$ ipython --no-banner

In [1]: import numpy as np

In [2]: import numpy.linalg as la

In [3]: np.set_printoptions(precision=2, suppress=True, linewidth=140, legacy="1.25")

In [4]: rnd = lambda a: np.round(a, 2) + 0

In [5]: rng = np.random.default_rng(953670)

In [6]: labels = rng.integers(0, 2, 4)

In [7]: arr = np.array([[0, 0, 2, 1], [0, 0, 0, 2], [2, 0, 2, 2], [1, 0, 0, 0]]) * (labels[:, None] == labels)

In [8]: print(arr)
[[0 0 0 0]
 [0 0 0 0]
 [0 0 2 2]
 [0 0 0 0]]

In [9]: print((arr != 0).astype(int))
[[0 0 0 0]
 [0 0 0 0]
 [0 0 1 1]
 [0 0 0 0]]

In [10]: print(np.flatnonzero(la.matrix_power((arr != 0) + (arr.T != 0) + np.eye(4), 4)[3]))
[2 3]

In [11]: print(rnd(la.det(arr)))
0.0

In [12]: print(rnd(np.sort(la.eigvals(arr).real)))
[0. 0. 0. 2.]

In [13]: print(rnd(la.norm(arr, 2) / la.norm(arr)))
1.0

In [14]: print([round(float(x), 2) for x in la.svd(arr, compute_uv=False)[:3]])
[2.83, 0.0, 0.0]

In [15]: print(np.argsort(-la.norm(arr, axis=0).round(6), kind="stable")[:3])
[2 3 0]

In [16]: print(la.cond(arr) > 100)
True

In [17]: gram = arr.T @ arr

In [18]: print(np.trace(gram), (arr ** 2).sum())
8 8

In [19]: print(rnd(la.eigvalsh(gram)[::-1]))
[8. 0. 0. 0.]

In [20]: print(la.matrix_rank(gram))
1

In [21]: print(np.allclose(gram, gram.T))
True

In [22]: print((arr @ arr.T).shape)
(4, 4)

In [23]: print(np.unique(arr.round(6), axis=0).shape)
(2, 4)

In [24]: print(rnd(arr @ la.pinv(arr) @ arr))
[[0. 0. 0. 0.]
 [0. 0. 0. 0.]
 [0. 0. 2. 2.]
 [0. 0. 0. 0.]]

In [25]: print(la.lstsq(arr[:-1].T, arr[-1])[2])
1

In [26]: print(rnd(np.trace(la.pinv(arr) @ arr)))
1.0

In [27]: feats = np.array([[2, 0, -1, 3, -1],
    ...:     [1, 1, 3, -3, -1],
    ...:     [0, 2, 1, -3, -2],
    ...:     [-2, -3, 2, 1, -2],
    ...:     [0, 2, 0, -3, 2],
    ...:     [1, 1, 3, -3, -1]])

In [28]: r0, g = feats[5], feats[1]

In [29]: print(r0 @ r0)
21

In [30]: pr = (r0 @ g) / (r0 @ r0) * r0

In [31]: print((g - pr) @ r0)
0.0

In [32]: print(la.matrix_rank(np.outer(r0, g)))
1

In [33]: P = feats @ la.solve(feats.T @ feats, feats.T)

In [34]: print(rnd(np.diag(P)))
[1.  0.5 1.  1.  1.  0.5]

In [35]: print(np.allclose(P @ P, P))
True

In [36]: print(rnd(np.trace(P)))
5.0

In [37]: print(rnd(P))
[[1.  0.  0.  0.  0.  0. ]
 [0.  0.5 0.  0.  0.  0.5]
 [0.  0.  1.  0.  0.  0. ]
 [0.  0.  0.  1.  0.  0. ]
 [0.  0.  0.  0.  1.  0. ]
 [0.  0.5 0.  0.  0.  0.5]]

In [38]: vec = np.array([-1, 2, 0, -1, 0])

In [39]: rhs = feats @ vec

In [40]: try:
    ...:     la.solve(feats, rhs)
    ...: except la.LinAlgError as e:
    ...:     print(repr(e))
    ...: 
LinAlgError('Last 2 dimensions of the array must be square')

In [41]: print(rnd(la.lstsq(feats, rhs)[0]))
[-1.  2.  0. -1.  0.]

In [42]: print(rhs)
[-5  4  7 -5  7  4]

In [43]: rhs = rhs + 0.05 * rng.normal(size=6)

In [44]: print(rnd(rhs))
[-4.94  3.91  7.06 -5.07  7.02  3.94]

In [45]: b, *_ = la.lstsq(feats, rhs)

In [46]: print(rnd(la.norm(rhs - feats @ b)))
0.03

In [47]: E = np.load("arr.npy")

In [48]: print(E)
[[ 100.63   20.21   -0.53   -0.98 -119.69]
 [  99.52   20.41   -0.13   -1.63 -120.03]
 [  99.08   19.      1.8     0.65 -120.58]
 [ 101.53   19.78   -0.29    0.99 -121.06]
 [ 100.06   19.2    -0.23    0.05 -119.74]
 [  99.13   20.18    0.4     1.66 -120.28]
 [ 100.36   20.79    1.09   -0.84 -119.91]
 [ 100.65   19.85   -0.15   -0.06 -119.69]
 [  99.86   20.74   -0.71    1.24 -121.22]
 [ 101.16   18.93   -0.65   -0.33 -119.86]
 [ 100.64   20.     -1.19   -1.02 -120.08]
 [  99.01   19.43    1.29    0.61 -119.99]
 [  99.83   17.3    -0.5     2.16 -118.58]
 [ 100.39   21.6     0.4     0.94 -122.44]
 [  98.74   18.24    2.02    1.09 -120.8 ]
 [ 100.01   21.01    0.82    0.27 -118.69]
 [  99.76   20.3     0.38    2.14 -121.07]
 [  99.51   18.96   -0.15   -0.5  -119.31]
 [  98.37   19.85   -1.06   -1.21 -120.05]
 [  99.84   20.75    0.44    1.7  -120.13]
 [  99.49   19.     -1.28   -0.01 -120.09]
 [ 100.29   21.55   -1.7     1.05 -120.03]
 [ 100.54   19.54    0.66   -0.17 -120.  ]
 [  99.1    19.77   -0.75    0.12 -119.36]
 [  99.21   20.62   -1.02    0.22 -120.71]
 [ 100.98   20.62    1.31    0.16 -117.85]
 [ 100.52   19.88    0.02    1.6  -119.45]
 [  97.84   22.08    0.26   -0.69 -119.24]
 [  99.31   19.45   -0.72    0.24 -120.24]
 [  98.11   20.5     0.32    0.44 -119.51]
 [  98.11   20.29    0.09    0.67 -120.09]]

In [49]: print(np.argsort(-la.norm(E, axis=0).round(6), kind="stable")[:3])
[4 0 1]

In [50]: print([round(float(x), 2) for x in la.svd(E, compute_uv=False)[:3]])
[875.83, 5.96, 5.51]

In [51]: print(rnd(la.norm(E, 2) / la.norm(E)))
1.0

In [52]: B = np.c_[E[:, :1] @ np.array([[4]]), np.array([1, 3, -3, -3, -1, -2, -3, 0, -4, -4, 5, -5, 1, 4, -5, 0, 5, -3, -2, 4, -5, 4, -1, 0, -2, 0, 0, 5, -5, 4, -5])]

In [53]: print(B)
[[402.52   1.  ]
 [398.08   3.  ]
 [396.32  -3.  ]
 [406.12  -3.  ]
 [400.24  -1.  ]
 [396.52  -2.  ]
 [401.44  -3.  ]
 [402.6    0.  ]
 [399.44  -4.  ]
 [404.64  -4.  ]
 [402.56   5.  ]
 [396.04  -5.  ]
 [399.32   1.  ]
 [401.56   4.  ]
 [394.96  -5.  ]
 [400.04   0.  ]
 [399.04   5.  ]
 [398.04  -3.  ]
 [393.48  -2.  ]
 [399.36   4.  ]
 [397.96  -5.  ]
 [401.16   4.  ]
 [402.16  -1.  ]
 [396.4    0.  ]
 [396.84  -2.  ]
 [403.92   0.  ]
 [402.08   0.  ]
 [391.36   5.  ]
 [397.24  -5.  ]
 [392.44   4.  ]
 [392.44  -5.  ]]

In [54]: print(la.matrix_rank(B))
2

In [55]: print(rnd(la.norm(B - E @ la.lstsq(E, B)[0], axis=0)))
[ 0.   15.35]

In [56]: print(rnd(la.lstsq(E, B[:, 0])[0]))
[4. 0. 0. 0. 0.]

In [57]: t3 = np.stack([B, -3 * B, B[::-1]])

In [58]: print(t3.shape)
(3, 31, 2)

In [59]: d = la.norm(E[:, None] - E[None], axis=-1)

In [60]: print(np.unravel_index(d.round(6).argmax(), d.shape))
(12, 13)

In [61]: print((d + 1e9 * np.eye(31)).round(6).argmin(axis=1))
[10  0 11  7  7 19 22  4 24  7  0  2 26  8  2 25  5  4  1  5 28  8  7 28 28 15 19 29 20 30 29]

In [62]: print(la.matrix_rank(d ** 2))
7

In [63]: print(d.mean(axis=1).argmax())
12

In [64]: print(rnd(la.norm(feats, 2) / la.norm(feats)))
0.77

In [65]: print(la.cond(feats) > 100)
False

In [66]: X = np.load("data.npy")

In [67]: print(X)
[[ -9.9   27.58 -11.74  -9.23  -6.96 -27.36]
 [ -9.33  28.07 -13.92  -8.16  -3.9  -24.15]
 [ -8.21  28.92 -13.57  -7.99  -4.25 -26.17]
 [ -8.72  27.03 -13.17  -6.99  -5.77 -25.59]
 [-31.85 -28.07 -14.46   5.8   -6.97   6.17]
 [-31.19 -26.56 -14.02   5.69  -9.58   7.48]
 [-31.85 -25.87 -12.47   4.64  -7.75   6.24]
 [-32.69 -27.83 -15.28   5.05  -8.65   6.79]
 [ -9.66  27.93 -12.52  -7.63  -6.6  -25.2 ]
 [-33.21 -27.55 -14.24   7.97  -9.62   4.75]
 [-30.9  -24.72 -13.38   5.33  -7.05   5.63]
 [-10.76  27.72 -13.16  -9.45  -8.89 -26.28]
 [ -9.43  27.71 -14.81  -7.96  -6.55 -24.78]
 [-30.44 -24.71 -13.65   5.59  -7.86   6.89]
 [-30.98 -23.96 -14.39   5.17  -8.8    6.63]
 [-33.55 -26.45 -14.54   5.7   -8.95   5.33]
 [-29.93 -25.58 -12.29   7.03  -7.94   6.32]
 [-31.7  -25.02 -13.56   4.83  -7.57   5.85]
 [ -9.49  28.1  -12.49  -9.23  -5.7  -27.35]
 [-10.86  27.45 -14.72  -6.25  -6.62 -26.76]
 [-31.64 -25.4  -13.65   5.99  -8.06   6.78]
 [-10.55  28.62 -14.63  -8.89  -6.26 -24.45]
 [-31.51 -26.74 -12.59   5.25  -6.05   7.38]
 [-10.34  28.14 -12.76  -7.44  -6.32 -26.21]
 [-29.65 -27.78 -13.43   6.68  -7.83   6.44]
 [-10.01  28.34 -15.14  -8.41  -5.91 -25.81]
 [ -8.91  29.71 -13.25  -8.22  -5.01 -25.82]
 [-31.62 -25.45 -14.23   6.76  -7.73   5.8 ]
 [ -9.82  26.95 -14.51  -7.71  -6.38 -26.2 ]
 [-11.35  28.77 -13.69  -9.11  -4.01 -25.66]
 [-10.4   28.86 -12.32  -8.35  -6.82 -25.32]
 [ -9.65  27.65 -15.    -8.48  -6.82 -25.73]]

In [68]: cen = X - X.mean(axis=0)

In [69]: evecs = la.svd(cen)[2][:2]

In [70]: B = cen - cen @ evecs.T @ evecs

In [71]: print(rnd(np.diag(evecs.T @ evecs)))
[0.27 0.64 0.05 0.04 0.57 0.43]

In [72]: print(rnd(np.cov(cen @ evecs.T, rowvar=False)))
[[1193.66    0.  ]
 [   0.      1.59]]

In [73]: print(la.norm(B, axis=1).round(6).argmax())
0

In [74]: m1 = np.loadtxt("block17.csv", delimiter=",")

In [75]: print(m1)
[[-1.28 -0.22  0.29 -0.02  0.62 -2.39]
 [-1.    0.49 -0.62 -2.13  1.67  1.12]
 [-0.38  2.42  0.59 -1.01 -0.42  1.05]
 [ 0.92  0.93  0.19  0.76  0.26  0.32]
 [-3.13  0.87  1.11  0.33  0.76 -1.79]
 [ 0.53 -1.72 -1.56 -5.37 -4.09  0.02]
 [ 0.86 -0.65 -1.52 -4.4  -0.94  1.24]
 [-0.05 -0.49 -0.09 -1.48  1.26  0.77]
 [ 2.34  1.13  0.57  1.7  -0.64  1.91]
 [-1.03 -1.21  0.04  0.69  1.48 -0.83]
 [-0.89 -0.81 -1.33 -2.02  1.15  0.75]
 [-0.82  0.51 -1.71 -1.4   1.64  1.57]
 [ 0.96 -0.47 -1.08  0.75  0.14  0.33]
 [-2.74  0.86  1.04  3.58  4.02 -1.44]
 [-1.48  0.89  1.68  2.67 -0.31 -1.31]
 [-3.21 -0.07  0.02  1.07  3.06 -3.22]
 [-1.08 -0.98 -0.5   0.42 -0.24  0.36]]

In [76]: labels = rng.permutation(6)

In [77]: B = m1[:, labels] * rng.choice([-1, 1], 6)

In [78]: print(B)
[[-2.39  0.02 -0.62  1.28  0.22 -0.29]
 [ 1.12  2.13 -1.67  1.   -0.49  0.62]
 [ 1.05  1.01  0.42  0.38 -2.42 -0.59]
 [ 0.32 -0.76 -0.26 -0.92 -0.93 -0.19]
 [-1.79 -0.33 -0.76  3.13 -0.87 -1.11]
 [ 0.02  5.37  4.09 -0.53  1.72  1.56]
 [ 1.24  4.4   0.94 -0.86  0.65  1.52]
 [ 0.77  1.48 -1.26  0.05  0.49  0.09]
 [ 1.91 -1.7   0.64 -2.34 -1.13 -0.57]
 [-0.83 -0.69 -1.48  1.03  1.21 -0.04]
 [ 0.75  2.02 -1.15  0.89  0.81  1.33]
 [ 1.57  1.4  -1.64  0.82 -0.51  1.71]
 [ 0.33 -0.75 -0.14 -0.96  0.47  1.08]
 [-1.44 -3.58 -4.02  2.74 -0.86 -1.04]
 [-1.31 -2.67  0.31  1.48 -0.89 -1.68]
 [-3.22 -1.07 -3.06  3.21  0.07 -0.02]
 [ 0.36 -0.42  0.24  1.08  0.98  0.5 ]]

In [79]: left, _, VT = la.svd(m1.T @ B)

In [80]: print(rnd(la.lstsq(m1, B)[0]))
[[ 0.  0.  0. -1.  0.  0.]
 [ 0.  0.  0.  0. -1.  0.]
 [ 0.  0.  0.  0.  0. -1.]
 [ 0. -1.  0.  0.  0.  0.]
 [ 0.  0. -1.  0.  0.  0.]
 [ 1.  0.  0.  0.  0.  0.]]

In [81]: print(labels)
[5 3 4 0 1 2]

In [82]: d = la.norm(B[:, None] - B[None], axis=-1)

In [83]: print(np.unravel_index(d.round(6).argmax(), d.shape))
(5, 13)

In [84]: print(la.matrix_rank(d ** 2))
8

In [85]: print(d[8].round(6).argsort(kind="stable")[:4])
[ 8  3 12  2]

In [86]: print(np.flatnonzero(d[8] < d.mean() / 2))
[8]

In [87]: print((d + 1e9 * np.eye(17)).round(6).argmin(axis=1))
[ 9 11  3 12  0  6 10 10  3  0  1  1  3 15  4  4  9]

In [88]: B = np.c_[X[:, :1] @ np.array([[2]]), np.array([0, 0, 5, 5, -2, 1, 4, -4, 4, 4, 2, 0, 3, 5, 4, 2, -2, 2, 0, 0, -5, 2, 5, 2, -3, 3, 3, 3, 1, 0, 1, -1])]

In [89]: print(B)
[[-19.8    0.  ]
 [-18.66   0.  ]
 [-16.42   5.  ]
 [-17.44   5.  ]
 [-63.7   -2.  ]
 [-62.38   1.  ]
 [-63.7    4.  ]
 [-65.38  -4.  ]
 [-19.32   4.  ]
 [-66.42   4.  ]
 [-61.8    2.  ]
 [-21.52   0.  ]
 [-18.86   3.  ]
 [-60.88   5.  ]
 [-61.96   4.  ]
 [-67.1    2.  ]
 [-59.86  -2.  ]
 [-63.4    2.  ]
 [-18.98   0.  ]
 [-21.72   0.  ]
 [-63.28  -5.  ]
 [-21.1    2.  ]
 [-63.02   5.  ]
 [-20.68   2.  ]
 [-59.3   -3.  ]
 [-20.02   3.  ]
 [-17.82   3.  ]
 [-63.24   3.  ]
 [-19.64   1.  ]
 [-22.7    0.  ]
 [-20.8    1.  ]
 [-19.3   -1.  ]]

In [90]: print(rnd(la.norm(B - X @ la.lstsq(X, B)[0], axis=0)))
[ 0.   13.95]

In [91]: print(la.matrix_rank(np.c_[X, B]))
7

In [92]: print(rnd(B.mean(axis=0)))
[-40.01   1.38]

In [93]: print(B.sum(axis=0))
[-1280.2    44. ]

In [94]: print(B.shape)
(32, 2)

In [95]: print(rnd(la.norm(B)))
258.02

In [96]: print(np.unravel_index(np.abs(B).argmax(), B.shape))
(15, 0)

In [97]: cen = m1 - m1.mean(axis=0)

In [98]: left, sigma, VT = la.svd(cen, full_matrices=False)

In [99]: print(rnd(VT[0] * np.sign(VT[0, np.abs(VT[0]).argmax()])))
[-0.34  0.14  0.25  0.7   0.46 -0.32]

In [100]: print(rnd(sigma ** 2 / (sigma ** 2).sum()))
[0.6  0.19 0.12 0.06 0.02 0.01]

In [101]: print(rnd((sigma ** 2).sum() ** 2 / (sigma ** 4).sum()))
2.43

In [102]: print(np.searchsorted(np.cumsum(sigma ** 2) / (sigma ** 2).sum(), 0.9) + 1)
3

In [103]: A = np.loadtxt("dump.csv", delimiter=",")

In [104]: print(A)
[[ 1.  1. -1. -1.  1.  1. -1. -1.]
 [ 1. -1. -1.  1.  1. -1. -1.  1.]
 [ 1.  1.  1.  1.  1.  1.  1.  1.]
 [ 1.  1.  1.  1. -1. -1. -1. -1.]]

In [105]: def softmax(z):
     ...:     e = np.exp(z - z.max(axis=-1, keepdims=True))
     ...:     return e / e.sum(axis=-1, keepdims=True)
     ...: 

In [106]: print(rnd(softmax(A[0] + -2)))
[0.22 0.22 0.03 0.03 0.22 0.22 0.03 0.03]

In [107]: print(rnd(softmax(A[0])))
[0.22 0.22 0.03 0.03 0.22 0.22 0.03 0.03]

In [108]: att = A @ A.T / np.sqrt(8)

In [109]: print(softmax(att).round(6).argmax(axis=1))
[0 1 2 3]
